$ python -q
>>> import numpy as np
>>> from numpy import linalg as LA
>>> np.set_printoptions(suppress=True, linewidth=140)
>>> rd = lambda a: np.round(a, 1) + 0
>>> other = np.array([[1, 1, 1, -3], [2, -3, 0, 3], [1, 0, -1, -1], [-1, -3, -1, -3]])
>>> W0 = np.triu(other)
>>> W0
array([[ 1,  1,  1, -3],
       [ 0, -3,  0,  3],
       [ 0,  0, -1, -1],
       [ 0,  0,  0, -3]])
>>> other = np.array([[-6, 1, -1], [1, -2, 7], [1, 1, -6], [4, 1, 9]])
>>> LA.matrix_rank(W0 @ other)
np.int64(3)
>>> np.einsum("ij->j", W0)
array([ 1, -2,  0, -4])
>>> np.einsum("ik,kj->ji", W0, other)
array([[-16,   9,  -5, -12],
       [ -3,   9,  -2,  -3],
       [-27,   6,  -3, -27]])
>>> m1 = np.array([[-30, 0, 1, 1, 2],
...     [3, -8, 2, 0, 1],
...     [1, 0, 21, 2, 1],
...     [3, 2, 0, 23, 1],
...     [2, 2, 2, 3, -20]])
>>> x = np.array([2, -5, -4, 3, 4])
>>> y = m1 @ x
>>> coef, lr = np.zeros(5), 1 / LA.norm(m1, 2) ** 2
>>> for i in range(50):
...     coef -= lr * m1.T @ (m1 @ coef - y)
...     if i % 10 == 0: print(i, round(LA.norm(m1 @ coef - y), 1))
... 
0 83.9
10 18.3
20 9.6
30 5.0
40 2.6
>>> rd(LA.cond(m1))
np.float64(4.0)
>>> arr = np.load("sample17.npy")
>>> rd(arr)
array([[-0.3, -0.2, -0.2, -0.1, -0.4],
       [-0.2, -0.5, -0.6,  0.4, -0.3],
       [ 0.2,  0.5, -0.4, -0.4, -0.2],
       [-0.5,  0. , -0.3, -0.6,  0.3],
       [ 0.4, -0.7,  0.2, -0.6, -0.1],
       [ 0. , -0.2, -0.2,  0.1,  0.8],
       [ 0.6,  0. , -0.5,  0.1,  0.1]])
>>> x = np.array([1, 4, 2, 3, 1])
>>> y = arr @ x
>>> rd(LA.solve(arr.T @ arr, arr.T @ y))
array([1., 4., 2., 3., 1.])
>>> rd(LA.pinv(arr) @ arr)
array([[1., 0., 0., 0., 0.],
       [0., 1., 0., 0., 0.],
       [0., 0., 1., 0., 0.],
       [0., 0., 0., 1., 0.],
       [0., 0., 0., 0., 1.]])
>>> rd(LA.lstsq(arr, y)[0])
array([1., 4., 2., 3., 1.])
>>> rng = np.random.default_rng(81369)
>>> y = y + 0.1 * rng.normal(size=7)
>>> rd(y)
array([-2.3, -2.5,  0. , -2.7, -4. ,  0. ,  0. ])
>>> coef, *_ = LA.lstsq(arr, y)
>>> rd(coef)
array([1. , 4.2, 2.1, 3.2, 1. ])
>>> P = arr @ LA.solve(arr.T @ arr, arr.T)
>>> LA.matrix_rank(np.eye(7) - P)
np.int64(2)
>>> rd(np.diag(P))
array([0.3, 0.8, 0.7, 0.8, 1. , 0.7, 0.7])
>>> np.allclose(P @ P, P)
True
>>> rd(np.trace(P))
np.float64(5.0)
>>> X = np.load("out19.npy")
>>> X
array([[  1,   4,  -3,   3,  -5,   0],
       [ -2,   1,  -6,   0,  -8,  -3],
       [ -6,  -3, -10,  -4, -12,  -7],
       [  1,   4,  -3,   3,  -5,   0],
       [ -3,   0,  -7,  -1,  -9,  -4],
       [  6,   9,   2,   8,   0,   5],
       [ -6,  -3, -10,  -4, -12,  -7]])
>>> Uu, s, Vh = LA.svd(X)
>>> np.argmax(s[:-1] / (s[1:] + 1e-6)) + 1
np.int64(2)
>>> rd(s)
array([32.2, 16.5,  0. ,  0. ,  0. ,  0. ])
>>> other = Uu[:, :2] @ np.diag(s[:2]) @ Vh[:2]
>>> LA.matrix_rank(other)
np.int64(2)
>>> rd(other)
array([[  1.,   4.,  -3.,   3.,  -5.,   0.],
       [ -2.,   1.,  -6.,   0.,  -8.,  -3.],
       [ -6.,  -3., -10.,  -4., -12.,  -7.],
       [  1.,   4.,  -3.,   3.,  -5.,   0.],
       [ -3.,   0.,  -7.,  -1.,  -9.,  -4.],
       [  6.,   9.,   2.,   8.,   0.,   5.],
       [ -6.,  -3., -10.,  -4., -12.,  -7.]])
